$ ipython --no-banner

In [1]: import numpy as np

In [2]: np.set_printoptions(precision=2, suppress=True, linewidth=200)

In [3]: rnd = lambda a: np.round(a, 2) + 0

In [4]: F = np.load("run1.npy")

In [5]: F
Out[5]: 
array([[ 2,  0,  0],
       [ 0, -2,  0],
       [ 0,  0, -1]])

In [6]: # 3 blocks once reordered

In [7]: def softmax(z):
   ...:     e = np.exp(z - z.max(axis=-1, keepdims=True))
   ...:     return e / e.sum(axis=-1, keepdims=True)
   ...: 

In [8]: rnd(softmax(F[0] + -2))
Out[8]: array([0.79, 0.11, 0.11])

In [9]: rnd(softmax(10 * F[0]))
Out[9]: array([1., 0., 0.])

In [10]: rnd(softmax(F[0]))
Out[10]: array([0.79, 0.11, 0.11])

In [11]: scores = F @ F.T / np.sqrt(3)

In [12]: rnd(softmax(scores))
Out[12]: 
array([[0.83, 0.08, 0.08],
       [0.08, 0.83, 0.08],
       [0.26, 0.26, 0.47]])

In [13]: rnd(softmax(scores + np.triu(np.full(scores.shape, -np.inf), 1)))
Out[13]: 
array([[1.  , 0.  , 0.  ],
       [0.09, 0.91, 0.  ],
       [0.26, 0.26, 0.47]])

In [14]: np.linalg.matrix_rank(F - F[0, 0] * np.eye(3))
Out[14]: np.int64(2)

In [15]: [int(np.linalg.matrix_rank(np.linalg.matrix_power(F, p))) for p in range(1, 4)]
Out[15]: [3, 3, 3]

In [16]: rnd(np.sort(np.linalg.eigvals(F)))
Out[16]: array([-2., -1.,  2.])

In [17]: u = np.array([0, -1, 1])

In [18]: rng = np.random.default_rng(338)

In [19]: W0 = np.outer(rng.normal(size=21), u) + 0.05 * rng.normal(size=(21, 3))

In [20]: rnd(W0)
Out[20]: 
array([[ 0.07, -0.07, -0.01],
       [ 0.02, -0.79,  0.82],
       [ 0.04, -0.46,  0.41],
       [ 0.03,  2.08, -2.25],
       [ 0.02,  1.39, -1.3 ],
       [-0.04, -0.16,  0.18],
       [-0.08, -1.68,  1.81],
       [-0.02,  0.21, -0.25],
       [ 0.06,  0.8 , -0.9 ],
       [ 0.05, -0.36,  0.36],
       [-0.08, -0.23,  0.3 ],
       [-0.01,  0.25, -0.18],
       [ 0.05,  0.59, -0.59],
       [-0.02,  0.97, -0.98],
       [-0.07, -0.26,  0.31],
       [-0.05, -0.14,  0.17],
       [-0.03,  0.67, -0.63],
       [-0.06,  0.32, -0.39],
       [-0.07,  0.37, -0.27],
       [-0.05,  0.16, -0.18],
       [ 0.01,  0.87, -0.98]])

In [21]: left, sv, vt = np.linalg.svd(W0)

In [22]: np.argmax(sv[:-1] / (sv[1:] + 1e-6)) + 1
Out[22]: np.int64(1)

In [23]: A2 = left[:, :1] @ np.diag(sv[:1]) @ vt[:1]

In [24]: rnd(np.abs(W0 - A2).max())
Out[24]: np.float64(0.08)

In [25]: T = np.stack([W0, 5 * W0, W0[::-1]])

In [26]: (T @ W0.T).shape
Out[26]: (3, 21, 21)

In [27]: np.linalg.matrix_rank(T)
Out[27]: array([3, 3, 3])

In [28]: rnd(np.einsum("bij,cij->bc", T, T))
Out[28]: 
array([[ 28.81, 144.06,  10.24],
       [144.06, 720.3 ,  51.19],
       [ 10.24,  51.19,  28.81]])

In [29]: rnd(np.linalg.norm(T, axis=(1, 2)))
Out[29]: array([ 5.37, 26.84,  5.37])

In [30]: w, V = np.linalg.eigh(F)

In [31]: np.abs(V[:, -1])
Out[31]: array([1., 0., 0.])

In [32]: V.T @ F @ V
Out[32]: 
array([[-2.,  0.,  0.],
       [ 0., -1.,  0.],
       [ 0.,  0.,  2.]])

In [33]: w
Out[33]: array([-2., -1.,  2.])

In [34]: (w > 1e-8).sum(), (w < -1e-8).sum()
Out[34]: (np.int64(1), np.int64(2))

In [35]: V @ np.diag(w) @ V.T
Out[35]: 
array([[ 2.,  0.,  0.],
       [ 0., -2.,  0.],
       [ 0.,  0., -1.]])

In [36]: w.sum(), np.trace(F)
Out[36]: (np.float64(-1.0), np.int64(-1))

In [37]: rnd(np.linalg.svd(F, compute_uv=False))
Out[37]: array([2., 2., 1.])

In [38]: rnd(np.linalg.eigvalsh(F + 5 * np.eye(3)))
Out[38]: array([3., 4., 7.])

In [39]: np.abs(V[:, -1]).round(6).argmax()
Out[39]: np.int64(0)

In [40]: V.T @ V
Out[40]: 
array([[1., 0., 0.],
       [0., 1., 0.],
       [0., 0., 1.]])

In [41]: np.unique(w.round(6) + 0, return_counts=True)[1]
Out[41]: array([1, 1, 1])
